In [1]: import numpy as np

In [2]: from numpy import linalg as LA

In [3]: np.set_printoptions(suppress=True, linewidth=120)

In [4]: r0 = np.array([2, -1, -3, -1]) + 0.5

In [5]: M = np.outer(r0, r0) / (r0 @ r0)

In [6]: M.round(2)
Out[6]: 
array([[ 0.48, -0.1 , -0.48, -0.1 ],
       [-0.1 ,  0.02,  0.1 ,  0.02],
       [-0.48,  0.1 ,  0.48,  0.1 ],
       [-0.1 ,  0.02,  0.1 ,  0.02]])

In [7]: [round(float(x), 2) for x in LA.svd(M, compute_uv=False)[:3]]
Out[7]: [1.0, 0.0, 0.0]

In [8]: round(LA.norm(M, 2) / LA.norm(M), 2)
Out[8]: np.float64(1.0)

In [9]: LA.cond(M) > 100
Out[9]: np.True_

In [10]: np.argsort(-LA.norm(M, axis=0).round(6), kind="stable")[:3]
Out[10]: array([0, 2, 1])

In [11]: arr = np.load("out18.npy")

In [12]: arr
Out[12]: 
array([[  8.,  -6.,  -7.,   1.],
       [  0.,  14.,   7.,  -1.],
       [  0., -12.,  -6.,   2.],
       [  0., -12.,  -9.,   5.]])

In [13]: rng = np.random.default_rng(75214)

In [14]: z = rng.permutation(4)

In [15]: z
Out[15]: array([2, 1, 3, 0])

In [16]: B = arr[z][:, z]

In [17]: print(np.round(np.sort(np.abs(LA.eigvals(B))), 2))
[2. 3. 8. 8.]

In [18]: np.trace(B)
Out[18]: np.float64(21.0)

In [19]: round(LA.det(B), 2), round(float(LA.det(arr[z])), 2)
Out[19]: (np.float64(384.0), 384.0)

In [20]: w, V = LA.eig(arr)

In [21]: np.round(np.sort(LA.eigvals(arr.T)), 2)
Out[21]: array([2., 3., 8., 8.])

In [22]: r0 = np.array([-3, -2, -3, 2])

In [23]: B = arr + np.outer(r0, np.eye(4)[2])

In [24]: B
Out[24]: 
array([[  8.,  -6., -10.,   1.],
       [  0.,  14.,   5.,  -1.],
       [  0., -12.,  -9.,   2.],
       [  0., -12.,  -7.,   5.]])

In [25]: F = -1 * np.eye(3) + np.ones((3, 3))

In [26]: print(F)
[[0. 1. 1.]
 [1. 0. 1.]
 [1. 1. 0.]]

In [27]: np.argwhere(np.triu(F))
Out[27]: 
array([[0, 1],
       [0, 2],
       [1, 2]])

In [28]: np.trace(F @ F @ F) // 6
Out[28]: np.float64(1.0)

In [29]: F @ F
Out[29]: 
array([[2., 1., 1.],
       [1., 2., 1.],
       [1., 1., 2.]])

In [30]: L = np.diag(F.sum(axis=1)) - F

In [31]: np.round(LA.eigvalsh(L), 2) + 0
Out[31]: array([0., 3., 3.])

In [32]: LA.matrix_rank(L)
Out[32]: np.int64(2)

In [33]: round(LA.det(L[1:, 1:]))
Out[33]: 3

In [34]: (LA.eigvalsh(L) < 1e-8).sum()
Out[34]: np.int64(1)
